In [1]: import numpy as np

In [2]: import numpy.linalg as la

In [3]: np.set_printoptions(precision=2, suppress=True, linewidth=120, legacy="1.25")

In [4]: Z = np.array([[-2, 3, 0], [0, 0, -1], [1, 1, 1]])

In [5]: rng = np.random.default_rng(28387)

In [6]: feats = (rng.random((20, 3)) < 0.25) @ Z

In [7]: feats
Out[7]: 
array([[ 0,  0,  0],
       [ 1,  1,  1],
       [ 0,  0, -1],
       [ 0,  0,  0],
       [ 0,  0,  0],
       [ 0,  0,  0],
       [ 0,  0,  0],
       [ 0,  0,  0],
       [-2,  3,  0],
       [ 0,  0,  0],
       [ 0,  0,  0],
       [ 1,  1,  1],
       [ 0,  0,  0],
       [ 0,  0,  0],
       [ 0,  0,  0],
       [ 0,  0, -1],
       [-1,  4,  0],
       [ 0,  0,  0],
       [-2,  3, -1],
       [-1,  4,  1]])

In [8]: lab = feats[:, 1] > np.median(feats[:, 1])

In [9]: u = feats[lab].mean(axis=0) - feats[~lab].mean(axis=0)

In [10]: (((feats - feats.mean(axis=0)) @ u > 0) == lab).mean()
Out[10]: 1.0

In [11]: u
Out[11]: array([-0.67,  2.67,  0.48])

In [12]: Xc = (feats - feats.mean(axis=0)) / feats.std(axis=0)

In [13]: Xc.std(axis=0)
Out[13]: array([1., 1., 1.])

In [14]: b = la.lstsq(np.delete(Xc, 0, axis=1), Xc[:, 0])[0]

In [15]: b
Out[15]: array([-0.81,  0.52])

In [16]: np.abs(b).argmax()
Out[16]: 0

In [17]: cov = np.cov(feats, rowvar=False)

In [18]: cov
Out[18]: 
array([[ 0.59, -0.78,  0.16],
       [-0.78,  2.06,  0.16],
       [ 0.16,  0.16,  0.32]])

In [19]: cov.shape
Out[19]: (3, 3)

In [20]: np.argwhere(np.triu(np.abs(np.corrcoef(feats.T)) > 0.8, 1))
Out[20]: array([], shape=(0, 2), dtype=int64)

In [21]: np.corrcoef(feats.T)
Out[21]: 
array([[ 1.  , -0.71,  0.37],
       [-0.71,  1.  ,  0.2 ],
       [ 0.37,  0.2 ,  1.  ]])

In [22]: feats.std(axis=0)
Out[22]: array([0.75, 1.4 , 0.55])

In [23]: np.argsort(-feats.std(axis=0).round(6), kind="stable")
Out[23]: array([1, 0, 2])

In [24]: np.median(feats, axis=0)
Out[24]: array([0., 0., 0.])

In [25]: la.eigvalsh(cov)[::-1]
Out[25]: array([2.4 , 0.49, 0.07])

In [26]: np.polyfit(feats[:, 1], feats[:, 0], 1)
Out[26]: array([-0.38,  0.1 ])

In [27]: Y = np.array([[7, 9], [2, 0]])

In [28]: Z = np.array([[3, 2, 2], [1, 3, 1], [2, 0, 3]])

In [29]: arr = np.kron(Y, Z)

In [30]: arr
Out[30]: 
array([[21, 14, 14, 27, 18, 18],
       [ 7, 21,  7,  9, 27,  9],
       [14,  0, 21, 18,  0, 27],
       [ 6,  4,  4,  0,  0,  0],
       [ 2,  6,  2,  0,  0,  0],
       [ 4,  0,  6,  0,  0,  0]])

In [31]: def softmax(z):
    ...:     e = np.exp(z - z.max(axis=-1, keepdims=True))
    ...:     return e / e.sum(axis=-1, keepdims=True)
    ...: 

In [32]: softmax(arr).sum(axis=1)
Out[32]: array([1., 1., 1., 1., 1., 1.])

In [33]: S = arr @ arr.T / np.sqrt(6)

In [34]: np.round(softmax(S + np.triu(np.full(S.shape, -np.inf), 1)), 2) + 0
Out[34]: 
array([[1. , 0. , 0. , 0. , 0. , 0. ],
       [0.5, 0.5, 0. , 0. , 0. , 0. ],
       [0. , 0. , 1. , 0. , 0. , 0. ],
       [1. , 0. , 0. , 0. , 0. , 0. ],
       [0.5, 0.5, 0. , 0. , 0. , 0. ],
       [0. , 0. , 1. , 0. , 0. , 0. ]])

In [35]: x = np.array([-4, -5, 6, 7, -7, 4])

In [36]: h = np.maximum(arr @ x, 0)

In [37]: np.tanh(arr @ x)
Out[37]: array([ 1., -1.,  1., -1., -1.,  1.])

In [38]: np.flatnonzero(h > 1e-9)
Out[38]: array([0, 2, 5])

In [39]: np.maximum(arr @ x, 0) - np.maximum(-arr @ x, 0)
Out[39]: array([  65, -181,  304,  -20,  -26,   20])

In [40]: arr * (h > 1e-9)[:, None]
Out[40]: 
array([[21, 14, 14, 27, 18, 18],
       [ 0,  0,  0,  0,  0,  0],
       [14,  0, 21, 18,  0, 27],
       [ 0,  0,  0,  0,  0,  0],
       [ 0,  0,  0,  0,  0,  0],
       [ 4,  0,  6,  0,  0,  0]])

In [41]: np.maximum(arr @ (3 * x), 0)
Out[41]: array([195,   0, 912,   0,   0,  60])

In [42]: arr.T @ h
Out[42]: array([5701,  910, 7414, 7227, 1170, 9378])

In [43]: M = np.loadtxt("x.csv", delimiter=",")

In [44]: M
Out[44]: 
array([[-1.1,  1.8,  0. ],
       [ 6. ,  9. ,  8. ],
       [-0.7,  0.9,  0.8],
       [-0.9, -0.9,  0.3],
       [ 1.1,  0.4,  0.2],
       [ 0. ,  1. ,  0.5],
       [-1. , -1.3,  0.1],
       [-1.8, -1.8, -1.8],
       [-1. , -0.1, -0.6],
       [ 1. ,  1.7,  0.9],
       [ 0.3, -0.9,  0.3],
       [ 0.3,  0.8,  0.5],
       [ 0. , -1.3, -0.8],
       [ 2.1,  0.6, -1.3],
       [ 0.2, -0.2,  0. ],
       [-1.7, -0.6, -0.9],
       [ 0. , -1. ,  0.2],
       [ 0. , -1.8,  1.1],
       [ 1.3,  2.4,  1.6],
       [ 1.1,  0.2,  0.6],
       [ 0. ,  0.1,  0.4],
       [-0.4, -2.2,  0.4],
       [-3. , -1. , -1. ],
       [ 1.6, -0.7,  1.1],
       [ 0.9, -1.5, -0.2],
       [-0.1, -1.4,  0.5],
       [-0.8, -1.1, -0.2],
       [ 1. , -2.1, -1.2]])

In [45]: # row 1 dominates

In [46]: D = la.norm(M[:, None] - M[None], axis=-1)

In [47]: np.unravel_index(D.round(6).argmax(), D.shape)
Out[47]: (1, 7)

In [48]: la.matrix_rank(D ** 2)
Out[48]: 5

In [49]: D[:5, :5]
Out[49]: 
array([[ 0.  , 12.89,  1.27,  2.72,  2.62],
       [12.89,  0.  , 12.74, 14.31, 12.6 ],
       [ 1.27, 12.74,  0.  ,  1.88,  1.96],
       [ 2.72, 14.31,  1.88,  0.  ,  2.39],
       [ 2.62, 12.6 ,  1.96,  2.39,  0.  ]])

In [50]: D.mean(axis=1).argmax()
Out[50]: 1

In [51]: lab = M[:, 0] > np.median(M[:, 0])

In [52]: u = M[lab].mean(axis=0) - M[~lab].mean(axis=0)

In [53]: np.argsort(-np.abs(u).round(6), kind="stable")
Out[53]: array([0, 1, 2])

In [54]: K = np.loadtxt("m.csv", delimiter=",")

In [55]: K
Out[55]: 
array([[ 2., -1., -2.,  3., -2.],
       [ 6., -3., -6.,  9., -6.],
       [ 4., -2., -4.,  6., -4.]])

In [56]: U, sigma, VT = la.svd(K)

In [57]: np.argmax(sigma[:-1] / (sigma[1:] + 1e-6)) + 1
Out[57]: 1

In [58]: Y = U[:, :1] @ np.diag(sigma[:1]) @ VT[:1]

In [59]: round(la.norm(K - Y, 2), 2), round(float(sigma[1]), 2)
Out[59]: (0.0, 0.0)

In [60]: np.diff(K, axis=0)
Out[60]: 
array([[ 4., -2., -4.,  6., -4.],
       [-2.,  1.,  2., -3.,  2.]])

In [61]: round(la.norm(K), 2)
Out[61]: 17.55

In [62]: la.rank(K)
Traceback (most recent call last):
  Cell In[62], line 1
    la.rank(K)
AttributeError: module 'numpy.linalg' has no attribute 'rank'


In [63]: K.sum(axis=0)
Out[63]: array([ 12.,  -6., -12.,  18., -12.])

In [64]: K - K[0]
Out[64]: 
array([[ 0.,  0.,  0.,  0.,  0.],
       [ 4., -2., -4.,  6., -4.],
       [ 2., -1., -2.,  3., -2.]])

In [65]: K[3]
Traceback (most recent call last):
  Cell In[65], line 1
    K[3]
IndexError: index 3 is out of bounds for axis 0 with size 3
